>>> import numpy as np
>>> from numpy import linalg as LA
>>> np.set_printoptions(suppress=True, linewidth=120)
>>> tidy = lambda a: np.round(a, 4) + 0
>>> B = np.array([[-4, -5, 5, -1, -1, -2],
...     [-2, -3, 4, -5, -5, -4],
...     [4, 1, -1, -1, 0, -1],
...     [5, -4, 3, -2, 0, 0],
...     [-4, -4, 0, -1, 4, 1],
...     [3, -3, -2, 4, -5, -5]])
>>> B[-1] = B[0]
>>> F = B + 0.1 * np.eye(6)
>>> print(F)
[[-3.9 -5.   5.  -1.  -1.  -2. ]
 [-2.  -2.9  4.  -5.  -5.  -4. ]
 [ 4.   1.  -0.9 -1.   0.  -1. ]
 [ 5.  -4.   3.  -1.9  0.   0. ]
 [-4.  -4.   0.  -1.   4.1  1. ]
 [-4.  -5.   5.  -1.  -1.  -1.9]]
>>> x = np.array([0, 3, -2, -2, -2, 1])
>>> print(tidy(F @ x))
[-23.   -0.7   5.8 -14.2 -17.2 -22.9]
>>> print(np.sign((F @ x).round(6)))
[-1. -1.  1. -1. -1. -1.]
>>> print(tidy(F @ np.ones(6)))
[ -7.9 -14.9   2.1   2.1  -3.9  -7.9]
>>> print(tidy((F * x).sum(axis=1)))
[-23.   -0.7   5.8 -14.2 -17.2 -22.9]
>>> print(tidy(F @ (2 * x)))
[-46.   -1.4  11.6 -28.4 -34.4 -45.8]
>>> print(F * x)
[[ -0.  -15.  -10.    2.    2.   -2. ]
 [ -0.   -8.7  -8.   10.   10.   -4. ]
 [  0.    3.    1.8   2.   -0.   -1. ]
 [  0.  -12.   -6.    3.8  -0.    0. ]
 [ -0.  -12.   -0.    2.   -8.2   1. ]
 [ -0.  -15.  -10.    2.    2.   -1.9]]
>>> print(LA.norm(F @ x) <= LA.norm(F, 2) * LA.norm(x) + 1e-9)
True
>>> print((F @ x).argmax())
2
>>> r0 = np.array([-1, 3])
>>> print(np.polyval(r0, F[3]))
[-2.   7.   0.   4.9  3.   3. ]
>>> print(tidy(np.correlate(F[3], F[5], "full")))
[ -9.5    2.6   -6.7   29.61 -46.1   16.9   -8.5   -2.5    7.6    0.     0.  ]
>>> print(tidy(np.convolve(F[3], r0)))
[ -5.   19.  -15.   10.9  -5.7   0.    0. ]
>>> print(tidy(np.array([np.convolve(row, r0, "same") for row in F])))
[[  3.9  -6.7 -20.   16.   -2.   -1. ]
 [  2.   -3.1 -12.7  17.  -10.  -11. ]
 [ -4.   11.    3.9  -1.7  -3.    1. ]
 [ -5.   19.  -15.   10.9  -5.7   0. ]
 [  4.   -8.  -12.    1.   -7.1  11.3]
 [  4.   -7.  -20.   16.   -2.   -1.1]]
>>> print(np.cross(F[3, :3], F[5, :3]))
[ -5. -37. -41.]
>>> C2 = F.T @ F
>>> print(tidy(np.trace(C2)), tidy((F ** 2).sum()))
361.46 361.46
>>> print(tidy(np.diag(C2)))
[92.21 91.41 75.81 32.61 43.81 25.61]
>>> print((F @ F.T).shape)
(6, 6)
>>> J = np.loadtxt("case10.csv", delimiter=",")
>>> print(J)
[[ 1.0356 -1.9842  1.8938 -0.9768 -2.0173 -1.9503 -0.0509  1.0365  2.      0.0932  0.0603]
 [ 1.0089 -1.9885  1.9999 -1.0221 -2.0595 -2.0263  0.0808  1.0017  2.0095 -0.0349  0.0018]
 [ 0.9724 -1.9485  2.1335 -0.9945 -2.0648 -2.0796  0.0903  0.9705  2.054   0.143   0.0058]
 [ 1.0725 -1.9834  1.9761 -0.9516 -1.9947 -1.9896  0.0131  0.959   1.9645  0.0136 -0.0083]
 [ 1.0613 -1.9662  1.9964 -0.999  -2.0566 -1.9557  0.0247  1.0027  2.0673 -0.1223  0.0543]
 [ 1.039  -2.0271  1.9081 -0.9114 -1.9798 -2.0315  0.0118  1.0791  1.9904  0.044   0.0112]
 [-1.9813 -0.9866  0.0138  2.0157  1.0279 -0.0076  1.9963  1.9713  0.9998  1.0404  2.0177]
 [-1.924  -0.9918 -0.0715  2.0105  0.9966  0.0398  2.0222  1.9483  1.0901  1.151   2.0208]
 [-2.0225 -1.0191  0.0491  1.9612  0.9564 -0.1265  1.9407  2.059   1.0256  0.9551  2.0675]
 [-2.0482 -1.0196  0.1109  1.9356  1.0133  0.0681  1.9685  2.0052  0.9869  1.0823  2.0764]
 [-1.9909 -1.0275 -0.079   2.0332  1.1326 -0.0171  2.0257  2.0348  1.0803  1.0222  2.0028]
 [-1.9226 -1.0338 -0.0119  1.9487  0.9752  0.0504  2.021   2.0322  0.955   0.9626  2.0734]
 [-2.0393  0.9854 -0.9522 -1.9617  0.0933  2.0185  0.0847  2.0463 -0.9787 -1.9754 -0.9977]
 [-2.0252  1.0315 -1.0988 -1.9613 -0.0446  1.9827 -0.0341  2.0207 -0.9708 -2.0121 -1.0278]
 [-2.0669  1.0285 -0.9973 -1.9458  0.0047  1.9064  0.045   2.0468 -1.0091 -1.9735 -0.9826]
 [-1.9048  0.9891 -1.0251 -1.9947  0.0121  1.9771  0.055   1.9609 -1.0164 -2.0001 -1.0644]
 [-2.0834  1.0423 -1.086  -1.9884  0.0297  2.1298  0.0689  2.087  -1.039  -1.9374 -0.9903]
 [-2.0033  1.0205 -1.026  -2.1031 -0.0175  2.002  -0.1277  2.0178 -1.0484 -1.9515 -0.9216]]
>>> O, Rm = LA.qr(J)
>>> print(tidy(np.trace(O @ O.T)))
11.0
>>> print(tidy(abs(Rm[0, 0])), tidy(LA.norm(J[:, 0])))
7.381 7.381
>>> print(O.shape, Rm.shape)
(18, 11) (11, 11)
>>> print(np.allclose(Rm.T @ Rm, J.T @ J))
True
